$ python3 -q
>>> import numpy as np
>>> np.set_printoptions(precision=2, suppress=True, linewidth=200, legacy="1.25")
>>> arr = np.cumsum(np.array([[2, 2, 1, 2],
...     [3, 0, 1, 2],
...     [1, 1, 0, 0],
...     [0, 0, 2, 2],
...     [3, 0, 1, 1],
...     [3, 3, 1, 0],
...     [1, 1, 3, 0],
...     [2, 0, 3, 1],
...     [2, 2, 0, 1],
...     [0, 2, 3, 1],
...     [0, 1, 3, 1],
...     [0, 2, 3, 0],
...     [0, 1, 3, 0],
...     [2, 3, 3, 2],
...     [2, 2, 1, 1],
...     [1, 0, 3, 0],
...     [2, 1, 0, 1],
...     [1, 0, 0, 3],
...     [1, 1, 2, 0],
...     [1, 1, 2, 2],
...     [2, 2, 0, 3],
...     [0, 0, 0, 1]]), axis=0)
>>> print(arr)
[[ 2  2  1  2]
 [ 5  2  2  4]
 [ 6  3  2  4]
 [ 6  3  4  6]
 [ 9  3  5  7]
 [12  6  6  7]
 [13  7  9  7]
 [15  7 12  8]
 [17  9 12  9]
 [17 11 15 10]
 [17 12 18 11]
 [17 14 21 11]
 [17 15 24 11]
 [19 18 27 13]
 [21 20 28 14]
 [22 20 31 14]
 [24 21 31 15]
 [25 21 31 18]
 [26 22 33 18]
 [27 23 35 20]
 [29 25 35 23]
 [29 25 35 24]]
>>> x = np.array([1, 8, 9, -4])
>>> h = np.maximum(arr @ x, 0)
>>> np.tanh(arr @ x)
array([1., 1., 1., 1., 1., 1., 1., 1., 1., 1., 1., 1., 1., 1., 1., 1., 1., 1., 1., 1., 1., 1.])
>>> arr.T @ h
array([118506,  98942, 145196,  82564])
>>> np.maximum(arr @ (3 * x), 0)
array([  57,   69,   96,  126,  150,  258,  366,  441,  483,  600,  693,  822,  927, 1062, 1131, 1215, 1233, 1200, 1281, 1338, 1356, 1344])
>>> np.flatnonzero(h > 1e-9)
array([ 0,  1,  2,  3,  4,  5,  6,  7,  8,  9, 10, 11, 12, 13, 14, 15, 16, 17, 18, 19, 20, 21])
>>> np.maximum(arr @ x, 0) - np.maximum(-arr @ x, 0)
array([ 19,  23,  32,  42,  50,  86, 122, 147, 161, 200, 231, 274, 309, 354, 377, 405, 411, 400, 427, 446, 452, 448])
>>> Xs = arr - arr.mean(axis=0)
>>> evecs = np.linalg.svd(Xs)[2][:1]
>>> M2 = Xs - Xs @ evecs.T @ evecs
>>> (Xs @ evecs.T).std(axis=0)
array([17.42])
>>> round(np.linalg.norm(M2) / np.linalg.norm(Xs), 2)
0.15
>>> np.cov(Xs @ evecs.T, rowvar=False)
array(317.85)
>>> K = np.array([[1, 2, 3, 1, 3, 3],
...     [0, 1, 1, 1, 0, 1],
...     [2, 0, 1, 3, 3, 3],
...     [2, 1, 3, 0, 0, 3],
...     [0, 1, 3, 2, 2, 0],
...     [1, 1, 3, 0, 2, 0]])
>>> K[-1] = K[0] + -2 * K[1]
>>> K
array([[ 1,  2,  3,  1,  3,  3],
       [ 0,  1,  1,  1,  0,  1],
       [ 2,  0,  1,  3,  3,  3],
       [ 2,  1,  3,  0,  0,  3],
       [ 0,  1,  3,  2,  2,  0],
       [ 1,  0,  1, -1,  3,  1]])
>>> # rows and columns are dependent
>>> np.linalg.matrix_rank(K, rtol=0.1)
5
>>> print(np.argsort(-np.linalg.norm(K, axis=0).round(6), kind="stable")[:3])
[4 2 5]
>>> np.linalg.cond(K) > 100
True
>>> M2 = K / np.sqrt((K ** 2).mean(axis=1, keepdims=True))
>>> M2[1]
array([0.  , 1.22, 1.22, 1.22, 0.  , 1.22])
>>> np.linalg.norm(M2, axis=1)
array([2.45, 2.45, 2.45, 2.45, 2.45, 2.45])
>>> K - K.mean(axis=1, keepdims=True)
array([[-1.17, -0.17,  0.83, -1.17,  0.83,  0.83],
       [-0.67,  0.33,  0.33,  0.33, -0.67,  0.33],
       [ 0.  , -2.  , -1.  ,  1.  ,  1.  ,  1.  ],
       [ 0.5 , -0.5 ,  1.5 , -1.5 , -1.5 ,  1.5 ],
       [-1.33, -0.33,  1.67,  0.67,  0.67, -1.33],
       [ 0.17, -0.83,  0.17, -1.83,  2.17,  0.17]])
>>> np.linalg.matrix_rank(M2) == np.linalg.matrix_rank(K)
True
>>> print(np.linalg.matrix_rank(K - K.mean(axis=1, keepdims=True)))
5
